$ python3 -q
>>> import numpy as np
>>> from numpy import linalg as LA
>>> np.set_printoptions(precision=2, suppress=True, linewidth=200, sign=" ")
>>> rnd = lambda a: np.round(a, 2) + 0
>>> rng = np.random.default_rng(693919)
>>> K = np.eye(4, dtype=int)[rng.permutation(4)] * np.array([0, 0, 1, 3])
>>> K
array([[ 0,  0,  0,  0],
       [ 0,  0,  1,  0],
       [ 0,  0,  0,  0],
       [ 0,  0,  0,  3]])
>>> U, sv, VT = LA.svd(K)
>>> np.argmax(sv[:-1] / (sv[1:] + 1e-6)) + 1
np.int64(2)
>>> sv
array([ 3.,  1.,  0.,  0.])
>>> B = U[:, :2] @ np.diag(sv[:2]) @ VT[:2]
>>> B
array([[ 0.,  0.,  0.,  0.],
       [ 0.,  0.,  1.,  0.],
       [ 0.,  0.,  0.,  0.],
       [ 0.,  0.,  0.,  3.]])
>>> rnd(LA.norm(K - B, 2)), sv[2]
(np.float64(0.0), np.float64(0.0))
>>> U, sv, VT = LA.svd(K)
>>> V = VT[:(sv > 1e-8).sum()]
>>> x0 = K[0] + 4 * K[3] + rng.integers(2) * np.eye(4)[0]
>>> x0
array([  0.,   0.,   0.,  12.])
>>> rnd(LA.norm(x0 - V.T @ V @ x0))
np.float64(0.0)
>>> V.T @ V
array([[ 0.,  0.,  0.,  0.],
       [ 0.,  0.,  0.,  0.],
       [ 0.,  0.,  1.,  0.],
       [ 0.,  0.,  0.,  1.]])
>>> np.abs(np.diag(LA.qr(K)[1])) > 1e-9
array([False, False, False,  True])
>>> np.allclose(K[:-1].T @ LA.lstsq(K[:-1].T, K[-1])[0], K[-1])
False
>>> np.unique(K.round(6), axis=0).shape
(3, 4)
>>> LA.lstsq(K[:-1].T, K[-1])[2]
np.int32(1)
>>> U, sv, VT = LA.svd(K, full_matrices=False)
>>> rnd(np.sqrt((sv ** 2).sum())), rnd(LA.norm(K))
(np.float64(3.16), np.float64(3.16))
>>> sv
array([ 3.,  1.,  0.,  0.])
>>> U.T @ K @ VT.T
array([[ 3.,  0.,  0.,  0.],
       [ 0.,  1.,  0.,  0.],
       [ 0.,  0.,  0.,  0.],
       [ 0.,  0.,  0.,  0.]])
>>> np.abs(VT[0])
array([ 0.,  0.,  0.,  1.])
>>> np.abs(U[:, 0]).round(6).argmax()
np.int64(3)
>>> W0 = np.load("layer1.npy")
>>> W0
array([[-2.09, -2.08,  1.03],
       [-1.82, -1.99,  1.22],
       [-2.1 , -2.15,  1.18],
       [-1.89, -2.  ,  1.1 ],
       [-1.83, -1.95,  1.  ],
       [-1.86, -2.  ,  0.98],
       [-2.09, -1.97,  1.11],
       [ 2.09,  1.08,  2.35],
       [ 2.  ,  0.98,  2.14],
       [ 1.95,  1.06,  1.83],
       [ 2.06,  0.99,  1.86],
       [ 1.97,  1.03,  2.13],
       [ 2.02,  1.  ,  2.  ],
       [ 1.88,  0.81,  2.07],
       [ 0.  , -3.16, -0.17],
       [-0.1 , -3.08,  0.12],
       [-0.2 , -2.99,  0.13],
       [-0.1 , -2.85,  0.  ],
       [-0.06, -3.15,  0.01],
       [ 0.1 , -3.02,  0.01],
       [-0.05, -3.15, -0.13]])
>>> Xs = W0 - W0.mean(axis=0)
>>> U, sv, VT = LA.svd(Xs, full_matrices=False)
>>> LA.matrix_rank(Xs)
np.int64(3)
>>> (np.sign(U[:, 0]) == np.sign(U[0, 0])).astype(int)
array([ 1,  1,  1,  1,  1,  1,  1,  0,  0,  0,  0,  0,  0,  0,  1,  1,  1,  1,  1,  1,  1])
>>> rnd(sv)
array([ 10.54,   4.55,   0.47])
>>> np.abs(U[:, 0]).argmax()
np.int64(7)
>>> rnd((sv ** 2).sum() ** 2 / (sv ** 4).sum())
np.float64(1.36)
>>> rnd(Xs.mean(axis=0))
array([ 0.,  0.,  0.])
>>> np.abs(VT[0]).argmax()
np.int64(1)
>>> r = LA.matrix_rank(K)
>>> r
np.int64(2)
>>> N = LA.svd(K)[2][r:].T
>>> LA.matrix_rank(K.T @ K), LA.matrix_rank(K @ K.T)
(np.int64(2), np.int64(2))
>>> [int(LA.matrix_rank(K[:i])) for i in range(1, len(K) + 1)]
[0, 1, 1, 2]
>>> B = np.array([[2, 0], [1, -2], [-3, -2]])
>>> feats = np.tile(B, (2, 3))
>>> feats
array([[ 2,  0,  2,  0,  2,  0],
       [ 1, -2,  1, -2,  1, -2],
       [-3, -2, -3, -2, -3, -2],
       [ 2,  0,  2,  0,  2,  0],
       [ 1, -2,  1, -2,  1, -2],
       [-3, -2, -3, -2, -3, -2]])
>>> blk = np.stack([feats, 3 * feats, feats[::-1]])
>>> LA.matrix_rank(blk)
array([ 2,  2,  2])
>>> blk.shape
(3, 6, 6)
>>> blk.sum(axis=0)
array([[  5,  -2,   5,  -2,   5,  -2],
       [  5, -10,   5, -10,   5, -10],
       [-10,  -8, -10,  -8, -10,  -8],
       [  5,  -2,   5,  -2,   5,  -2],
       [  5, -10,   5, -10,   5, -10],
       [-10,  -8, -10,  -8, -10,  -8]])
>>> LA.matrix_rank(blk.reshape(3, -1))
np.int64(2)
>>> rnd(LA.norm(blk, axis=(1, 2)))
array([ 11.49,  34.47,  11.49])
>>> np.einsum("bij,cij->bc", blk, blk)
array([[ 132,  396,  -42],
       [ 396, 1188, -126],
       [ -42, -126,  132]])
>>> rnd(LA.det(blk))
array([ 0.,  0.,  0.])
>>> (blk @ feats.T).shape
(3, 6, 6)
>>> LA.matrix_rank(feats, rtol=0.1)
np.int64(2)
>>> np.argsort(-LA.norm(feats, axis=0).round(6), kind="stable")[:3]
array([ 0,  2,  4])
>>> U, sv, VT = LA.svd(feats)
>>> V = VT[:(sv > 1e-8).sum()]
>>> x0 = feats[4] + 2 * feats[5] + rng.integers(2) * np.eye(6)[2]
>>> x0
array([-5., -6., -4., -6., -5., -6.])
>>> rnd(np.diag(V.T @ V))
array([ 0.33,  0.33,  0.33,  0.33,  0.33,  0.33])
>>> LA.matrix_rank(np.vstack([feats, x0]))
np.int64(3)
>>> labels = rng.permutation(6)
>>> labels
array([ 1,  3,  0,  2,  4,  5])
>>> B = feats[labels][:, labels]
>>> np.allclose(B, feats)
False
>>> rnd(LA.det(B)), rnd(LA.det(feats[labels]))
(np.float64(0.0), np.float64(0.0))
>>> rnd(np.sort(np.abs(LA.eigvals(B))))
array([ 0.,  0.,  0.,  0.,  0.,  4.])
>>> np.diag(B)
array([-2,  0,  2, -3,  1, -2])
>>> B
array([[-2, -2,  1,  1,  1, -2],
       [ 0,  0,  2,  2,  2,  0],
       [ 0,  0,  2,  2,  2,  0],
       [-2, -2, -3, -3, -3, -2],
       [-2, -2,  1,  1,  1, -2],
       [-2, -2, -3, -3, -3, -2]])
>>> B = np.array([[1, 2, 2], [2, 2, 0], [0, 2, 2], [1, 0, 0], [0, 2, 1], [0, 2, 1]])
>>> np.einsum("ik,kj->ij", feats, B)
array([[  2,  12,  10],
       [ -5,  -2,   3],
       [ -9, -26, -17],
       [  2,  12,  10],
       [ -5,  -2,   3],
       [ -9, -26, -17]])
>>> B.T @ feats.T
array([[  2,  -5,  -9,   2,  -5,  -9],
       [ 12,  -2, -26,  12,  -2, -26],
       [ 10,   3, -17,  10,   3, -17]])
>>> np.vstack([feats, B.T]).shape
(9, 6)
>>> m1 = np.load("x.npy")
>>> m1
array([[ 1,  0,  0],
       [ 0,  0,  2],
       [ 0,  2,  0]])
>>> blk = np.stack([m1, 5 * m1, m1[::-1]])
>>> blk.sum(axis=0)
array([[  6,   2,   0],
       [  0,   0,  14],
       [  1,  12,   0]])
>>> LA.matrix_rank(blk)
array([ 3,  3,  3])
>>> rnd(LA.norm(blk, axis=(1, 2)))
array([  3.,  15.,   3.])
>>> rnd(LA.det(blk))
array([  -4., -500.,    4.])
>>> arr = np.load("case4.npy")
>>> arr
array([[-6, -5, -2],
       [-5,  4,  3],
       [-2,  3,  6]])
>>> u = np.array([-3, -3, 3])
>>> B = arr + np.outer(u, np.eye(3)[2])
>>> B
array([[-6., -5., -5.],
       [-5.,  4.,  0.],
       [-2.,  3.,  9.]])
>>> LA.matrix_rank(B - arr)
np.int64(1)
>>> LA.matrix_rank(LA.inv(B) - LA.inv(arr), tol=1e-8)
np.int64(1)
>>> cent = np.array([[2, -2, 0], [2, 1, -2]])
>>> M = rng.normal(size=(12, 2)) @ cent + np.array([0, 0, 1])
>>> rnd(M)
array([[-2.11, -0.88,  3.  ],
       [-3.6 ,  3.02,  1.39],
       [-1.94, -1.57,  3.34],
       [ 5.86, -3.27, -0.73],
       [ 0.91,  1.09, -0.33],
       [-0.96, -1.62,  2.72],
       [ 1.75, -4.28,  2.69],
       [ 0.22,  0.85,  0.29],
       [ 0.97,  0.05,  0.32],
       [-2.56,  0.82,  2.16],
       [-1.07,  3.87, -0.87],
       [ 0.91,  0.24,  0.23]])
>>> B = np.array([[4, 1], [-7, 4], [3, -2]])
>>> LA.matrix_rank(np.vstack([M, B.T]))
np.int64(3)
>>> rnd(np.einsum("ij,ij->i", M, M))
array([ 14.22,  23.95,  17.35,  45.54,   2.12,  10.95,  28.6 ,   0.85,   1.05,  11.93,  16.91,   0.94])
>>> q, r_ = LA.qr(M)
>>> np.allclose(r_.T @ r_, M.T @ M)
True
>>> rnd(abs(r_[0, 0])), rnd(LA.norm(M[:, 0]))
(np.float64(8.36), np.float64(8.36))
>>> rnd(np.abs(np.diag(r_)))
array([ 8.36,  6.57,  3.44])
>>> rnd(r_)
array([[ 8.36, -4.29, -2.91],
       [ 0.  , -6.57,  4.76],
       [ 0.  ,  0.  , -3.44]])
>>> rnd(q @ r_)
array([[-2.11, -0.88,  3.  ],
       [-3.6 ,  3.02,  1.39],
       [-1.94, -1.57,  3.34],
       [ 5.86, -3.27, -0.73],
       [ 0.91,  1.09, -0.33],
       [-0.96, -1.62,  2.72],
       [ 1.75, -4.28,  2.69],
       [ 0.22,  0.85,  0.29],
       [ 0.97,  0.05,  0.32],
       [-2.56,  0.82,  2.16],
       [-1.07,  3.87, -0.87],
       [ 0.91,  0.24,  0.23]])
>>> np.kron(np.eye(2, dtype=int), arr)
array([[-6, -5, -2,  0,  0,  0],
       [-5,  4,  3,  0,  0,  0],
       [-2,  3,  6,  0,  0,  0],
       [ 0,  0,  0, -6, -5, -2],
       [ 0,  0,  0, -5,  4,  3],
       [ 0,  0,  0, -2,  3,  6]])
>>> np.einsum("ii->", arr)
np.int64(4)
>>> u = np.array([2, 9, -9])
>>> X = np.array([np.roll(u, i) for i in range(3)])
>>> X
array([[ 2,  9, -9],
       [-9,  2,  9],
       [ 9, -9,  2]])
>>> u = np.array([-2, -2])
>>> np.array([np.convolve(row, u, "same") for row in X])
array([[ -4, -22,   0],
       [ 18,  14, -22],
       [-18,   0,  14]])
>>> np.polyval(u, X[2])
array([-20,  16,  -6])
>>> np.correlate(X[2], X[0], "full")
array([-81, 162, -81,   0,   4])
>>> np.cross(X[2, :3], X[0, :3])
array([ 63,  85,  99])
>>> np.allclose(X @ X.T, X.T @ X)
True
>>> B = X[0, 0] * X[1:] - np.outer(X[1:, 0], X[0])
>>> B
array([[  0,  85, -63],
       [  0, -99,  85]])
>>> LA.matrix_rank(B), LA.matrix_rank(X)
(np.int64(2), np.int64(3))
>>> F = np.load("arr.npy")
>>> F
array([[-1,  0,  1],
       [ 2,  3,  4],
       [ 5,  6,  7],
       [ 8,  9, 10]])
>>> r = LA.matrix_rank(F)
>>> r
np.int64(2)
>>> N = LA.svd(F)[2][r:].T
>>> [int(LA.matrix_rank(F[:i])) for i in range(1, len(F) + 1)]
[1, 2, 2, 2]
>>> np.allclose(F @ N, 0)
True
>>> rnd(N @ N.T)
array([[ 0.17, -0.33,  0.17],
       [-0.33,  0.67, -0.33],
       [ 0.17, -0.33,  0.17]])
>>> rnd(F @ N)
array([[ 0.],
       [ 0.],
       [ 0.],
       [ 0.]])
>>> [int(LA.matrix_rank(np.delete(F, i, axis=0))) for i in range(4)]
[2, 2, 2, 2]
>>> [int(LA.matrix_rank(F[:, :j + 1])) for j in range(3)]
[1, 2, 2]
>>> LA.matrix_rank(F.T @ F), LA.matrix_rank(F @ F.T)
(np.int64(2), np.int64(2))
